% python3 -q
>>> import numpy as np
>>> from numpy import linalg as LA
>>> np.set_printoptions(precision=2, suppress=True, linewidth=200, legacy="1.25")
>>> rng = np.random.default_rng(5328)
>>> t = rng.uniform(0, 2 * np.pi, 11)
>>> O, _ = LA.qr(np.array([[0.4, -2.0], [-0.4, -0.4], [0.2, 2.1]]))
>>> A = 5 * np.c_[np.cos(t), np.sin(t)] @ O.T
>>> print(A)
[[ 2.03  1.95 -4.13]
 [-4.49  1.95  1.04]
 [-3.92  3.   -0.77]
 [ 4.48 -2.02 -0.94]
 [-2.6   3.49 -2.46]
 [-0.16 -3.    4.  ]
 [-3.87 -0.09  3.17]
 [ 4.36 -2.42 -0.33]
 [ 4.5  -1.84 -1.18]
 [-1.64  3.48 -3.2 ]
 [ 2.49 -3.5   2.56]]
>>> # null space of dimension 1
>>> x = np.array([-1, -4, 1])
>>> print((A * x).sum(axis=1))
[-13.97  -2.26  -8.86   2.64 -13.84  16.15   7.38   5.     1.69 -15.47  14.08]
>>> print(A * x)
[[ -2.03  -7.81  -4.13]
 [  4.49  -7.78   1.04]
 [  3.92 -12.01  -0.77]
 [ -4.48   8.06  -0.94]
 [  2.6  -13.98  -2.46]
 [  0.16  12.     4.  ]
 [  3.87   0.34   3.17]
 [ -4.36   9.68  -0.33]
 [ -4.5    7.37  -1.18]
 [  1.64 -13.91  -3.2 ]
 [ -2.49  14.01   2.56]]
>>> print(LA.norm(A @ x) <= LA.norm(A, 2) * LA.norm(x) + 1e-9)
True
>>> print(np.sign((A @ x).round(6)))
[-1. -1. -1.  1. -1.  1.  1.  1.  1. -1.  1.]
>>> feats = np.load("case15.npy")
>>> print(feats)
[[-3 -3  0]
 [ 2 -1 -3]
 [ 0  0  3]]
>>> f, g = feats[1], feats[0]
>>> print(f @ g)
-3
>>> print(f @ f)
14
>>> pr = (f @ g) / (f @ f) * f
>>> print(np.outer(f, g))
[[-6 -6  0]
 [ 3  3  0]
 [ 9  9  0]]
>>> print(LA.matrix_rank(np.outer(f, g)))
1
>>> print(np.round((g - pr) @ f, 2))
-0.0
>>> print(g - pr)
[-2.57 -3.21 -0.64]
>>> print(round(float(LA.norm(f + g) ** 2 + LA.norm(f - g) ** 2), 2))
64.0
>>> Y = np.array([[2, 0, 3], [0, 0, 0], [1, 2, 3]])
>>> print(feats @ Y)
[[-6  0 -9]
 [ 1 -6 -3]
 [ 3  6  9]]
>>> print(np.einsum("ij->j", feats))
[-1 -4  0]
>>> print(np.einsum("ik,kj->ij", feats, Y))
[[-6  0 -9]
 [ 1 -6 -3]
 [ 3  6  9]]
>>> print(np.einsum("ik,kj->ji", feats, Y))
[[-6  1  3]
 [ 0 -6  6]
 [-9 -3  9]]
>>> print(np.vstack([feats, Y.T]).shape)
(6, 3)
>>> X = np.array([[3, -2, -2, 2, -1], [3, -3, -2, 3, 1], [3, 0, -3, -1, 1]])
>>> X[:, 4] = -2 * X[:, 2]
>>> print(X)
[[ 3 -2 -2  2  4]
 [ 3 -3 -2  3  4]
 [ 3  0 -3 -1  6]]
>>> print([round(float(x), 2) for x in LA.svd(X, compute_uv=False)[:3]])
[11.07, 4.04, 0.24]
>>> print(LA.matrix_rank(X, rtol=0.1))
2
>>> print(round(LA.norm(X, 2) / LA.norm(X), 2))
0.94
>>> print(np.argsort(-LA.norm(X, axis=0).round(6), kind="stable")[:3])
[4 0 2]
>>> print(np.allclose(A[:-1].T @ LA.lstsq(A[:-1].T, A[-1])[0], A[-1]))
True
>>> print(A @ LA.pinv(A) @ A)
[[ 2.03  1.95 -4.13]
 [-4.49  1.95  1.04]
 [-3.92  3.   -0.77]
 [ 4.48 -2.02 -0.94]
 [-2.6   3.49 -2.46]
 [-0.16 -3.    4.  ]
 [-3.87 -0.09  3.17]
 [ 4.36 -2.42 -0.33]
 [ 4.5  -1.84 -1.18]
 [-1.64  3.48 -3.2 ]
 [ 2.49 -3.5   2.56]]
>>> Y = np.array([[0, 0, -1, -1], [-2, -2, -2, 1], [1, 0, 0, 1], [-2, 1, 2, -1]])
>>> M = Y + Y.T
>>> print(M)
[[ 0 -2  0 -3]
 [-2 -4 -2  2]
 [ 0 -2  0  3]
 [-3  2  3 -2]]
>>> proj = np.triu(np.array([[3, 0, 1, 1], [1, 3, 2, 3], [2, 3, 1, 1], [3, 0, 0, 3]]), 1) + np.eye(4)
>>> Y = proj @ M @ LA.inv(proj)
>>> print(round(LA.det(Y), 2))
144.0
>>> print(np.trace(Y), np.trace(M))
-6.0 -6
>>> print(np.poly(Y))
[  1.   6. -22. -88. 144.]
>>> print(LA.matrix_rank(Y))
4
>>> print(Y)
[[ -3.  -2.  10.  -3.]
 [-11.  -2.  22.  -3.]
 [ -3.   0.   6.  -2.]
 [ -3.   2.   2.  -7.]]
>>> O = Y.astype(float).copy()
>>> for j in range(4):
...     O[:, j] -= O[:, :j] @ (O[:, :j].T @ O[:, j])
...     O[:, j] /= LA.norm(O[:, j])
... 
>>> print(O.round(2) + 0)
[[-0.25 -0.53  0.7  -0.41]
 [-0.9  -0.12 -0.41  0.  ]
 [-0.25  0.15  0.5   0.82]
 [-0.25  0.83  0.3  -0.41]]
>>> print(np.round(O.T @ Y, 2) + 0)
[[ 12.17   1.81 -24.33   5.67]
 [  0.     2.95  -5.42  -4.15]
 [  0.     0.     1.64  -3.95]
 [  0.     0.     0.     2.45]]
>>> ev, V = LA.eig(M)
>>> print(np.sort(LA.eigvals(M.T)))
[-6.9  -4.13  1.38  3.66]
>>> print(np.prod(ev))
144.0
>>> print(np.sort(LA.eigvals(LA.inv(M))))
[-0.24 -0.14  0.27  0.72]
>>> f = np.array([-1, 2, 1, 0])
>>> Y = M + np.outer(f, np.eye(4)[0])
>>> print(round(float(LA.det(Y) / LA.det(M)), 2), round(float(1 + LA.solve(M, f)[0]), 2))
0.56 0.56
>>> print(LA.matrix_rank(Y - M))
1
>>> K = np.vander(np.arange(3) - 1, 4, increasing=True)
>>> print(K)
[[ 1 -1  1 -1]
 [ 1  0  0  0]
 [ 1  1  1  1]]
>>> C2 = K.T @ K
>>> print((K @ K.T).shape)
(3, 3)
>>> print(np.allclose(C2, C2.T))
True
>>> print(np.diag(C2))
[3 2 2 2]
>>> print(C2)
[[3 0 2 0]
 [0 2 0 2]
 [2 0 2 0]
 [0 2 0 2]]
>>> print(LA.svd(K, compute_uv=False) ** 2)
[4.56 4.   0.44]
>>> Y = np.array([[2, -2], [-2, 0]])
>>> cent = np.kron(Y, K)
>>> print(cent.shape)
(6, 8)
>>> print(cent)
[[ 2 -2  2 -2 -2  2 -2  2]
 [ 2  0  0  0 -2  0  0  0]
 [ 2  2  2  2 -2 -2 -2 -2]
 [-2  2 -2  2  0  0  0  0]
 [-2  0  0  0  0  0  0  0]
 [-2 -2 -2 -2  0  0  0  0]]
>>> Y = K + rng.integers(-2, 3, (3, 2)) @ rng.integers(-2, 3, (2, 4))
>>> print(Y)
[[ 1 -1  1 -1]
 [ 5 -6  0 -2]
 [-3  6  1  1]]
>>> print(Y - K)
[[ 0  0  0  0]
 [ 4 -6  0 -2]
 [-4  5  0  0]]
>>> print(LA.matrix_rank(Y - K, tol=1e-8))
2
>>> f = np.array([4, 2, 5, 2, -5]) + 0.5
>>> data = np.eye(5) - 2 * np.outer(f, f) / (f @ f)
>>> print(data)
[[ 0.51 -0.27 -0.59 -0.27  0.49]
 [-0.27  0.85 -0.33 -0.15  0.27]
 [-0.59 -0.33  0.27 -0.33  0.59]
 [-0.27 -0.15 -0.33  0.85  0.27]
 [ 0.49  0.27  0.59  0.27  0.51]]
>>> proj = np.triu(np.array([[6, 3, 8, 2, 5],
...     [2, 7, 2, 7, 5],
...     [9, 3, 5, 8, 1],
...     [3, 9, 4, 8, 8],
...     [4, 6, 9, 5, 9]]), 1) + np.eye(5)
>>> Y = proj @ data @ LA.inv(proj)
>>> print(np.trace(Y), round(float(np.trace(data)), 2))
3.0 3.0
>>> w1 = np.array([[4, 9], [3, 6], [8, 3], [3, 0], [4, 0]])
>>> coef = np.array([3, 3])
>>> act = np.maximum(data @ w1 + coef, 0)
>>> print((act > 0).mean(axis=0))
[1.  0.6]
>>> print(act)
[[ 0.62  4.22]
 [ 2.46  4.68]
 [ 3.2   0.  ]
 [ 2.46  0.  ]
 [13.38 10.78]]
>>> print((act > 0).astype(int))
[[1 1]
 [1 1]
 [1 0]
 [1 0]
 [1 1]]
>>> cent = np.array([[-6, -8, -3], [-5, -9, -9]])
>>> print(w1 @ cent)
[[ -69 -113  -93]
 [ -48  -78  -63]
 [ -63  -91  -51]
 [ -18  -24   -9]
 [ -24  -32  -12]]
>>> lab = rng.permutation(2)
>>> Y = act[:, lab] * rng.choice([-1, 1], 2)
>>> print(Y)
[[  0.62  -4.22]
 [  2.46  -4.68]
 [  3.2   -0.  ]
 [  2.46  -0.  ]
 [ 13.38 -10.78]]
>>> U, _, Vt = LA.svd(act.T @ Y)
>>> print(lab)
[0 1]
>>> print(np.round(LA.lstsq(act, Y)[0], 2) + 0)
[[ 1.  0.]
 [ 0. -1.]]
>>> f = np.array([-3, -1, 2])
>>> mat = np.outer(rng.normal(size=29), f) + 0.02 * rng.normal(size=(29, 3))
>>> print(mat)
[[ 0.33  0.08 -0.25]
 [-0.84 -0.27  0.59]
 [-2.16 -0.71  1.45]
 [-0.54 -0.17  0.35]
 [ 2.96  1.   -1.93]
 [-4.04 -1.35  2.7 ]
 [ 2.76  0.92 -1.84]
 [ 0.22  0.06 -0.13]
 [ 2.28  0.77 -1.51]
 [ 1.84  0.59 -1.24]
 [ 2.56  0.82 -1.66]
 [ 0.57  0.19 -0.37]
 [ 1.91  0.62 -1.25]
 [-1.19 -0.37  0.79]
 [-1.67 -0.54  1.1 ]
 [ 0.06 -0.01 -0.01]
 [-4.2  -1.41  2.82]
 [ 1.5   0.49 -1.01]
 [ 3.51  1.19 -2.36]
 [-0.36 -0.1   0.27]
 [ 2.02  0.65 -1.3 ]
 [ 4.96  1.62 -3.28]
 [-4.95 -1.65  3.32]
 [-1.82 -0.57  1.2 ]
 [-3.29 -1.07  2.2 ]
 [-0.47 -0.17  0.27]
 [ 1.32  0.45 -0.87]
 [ 2.98  0.97 -1.96]
 [-0.97 -0.32  0.66]]
>>> print(np.kron(np.eye(2, dtype=int), feats))
[[-3 -3  0  0  0  0]
 [ 2 -1 -3  0  0  0]
 [ 0  0  3  0  0  0]
 [ 0  0  0 -3 -3  0]
 [ 0  0  0  2 -1 -3]
 [ 0  0  0  0  0  3]]
>>> print(LA.eigvals(feats))
[-2.+2.24j -2.-2.24j  3.+0.j  ]
>>> print(np.einsum("ii->", feats))
-1
>>> print(round(float(LA.det(feats.T)), 2))
27.0
>>> print(round(float(LA.det(feats[::-1])), 2))
-27.0
>>> print(np.round(LA.norm(mat, 2), 2))
16.4
>>> print(round(float(mat[24] @ mat[28]), 2))
4.98
>>> print(np.round(LA.norm(mat[24], 1), 2), round(LA.norm(mat[24], np.inf), 2))
6.56 3.29
>>> print(round(LA.norm(mat, 1), 2), round(LA.norm(mat, np.inf), 2))
58.27 9.93
>>> print(np.round(LA.norm(mat[24] - mat[28]), 2))
2.89
>>> print(LA.norm(mat, axis=0))
[13.16  4.35  8.75]
>>> print(round(LA.norm(mat) ** 2 / LA.norm(mat, 2) ** 2, 2))
1.0
>>> arr = np.load("test8.npy")
>>> print(arr)
[[18 -2  0  3]
 [ 1  2  3  0]
 [-2 -2 11  2]
 [ 0 -1  2 12]]
>>> Y = arr + rng.integers(-2, 3, (4, 3)) @ rng.integers(-2, 3, (3, 4))
>>> print(Y)
[[23 -8 -5  2]
 [ 2 -4 -1  1]
 [ 0  3 14 -4]
 [-2 -3  1 16]]
>>> print(Y - arr)
[[ 5 -6 -5 -1]
 [ 1 -6 -4  1]
 [ 2  5  3 -6]
 [-2 -2 -1  4]]
>>> print(np.abs(Y - arr).sum(axis=1))
[17 12 16  9]
>>> print(Y.reshape(2, -1))
[[23 -8 -5  2  2 -4 -1  1]
 [ 0  3 14 -4 -2 -3  1 16]]
>>> print(Y.ravel(order="F"))
[23  2  0 -2 -8 -4  3 -3 -5 -1 14  1  2  1 -4 16]
>>> T = Y.reshape(4, 2, -1)
>>> print(np.einsum("ihd,jhd->hij", T, T).shape)
(2, 4, 4)
>>> print(np.einsum("ihd,ihd->ih", T, T))
[[593  29]
 [ 20   2]
 [  9 212]
 [ 13 257]]
>>> print(T.shape)
(4, 2, 2)
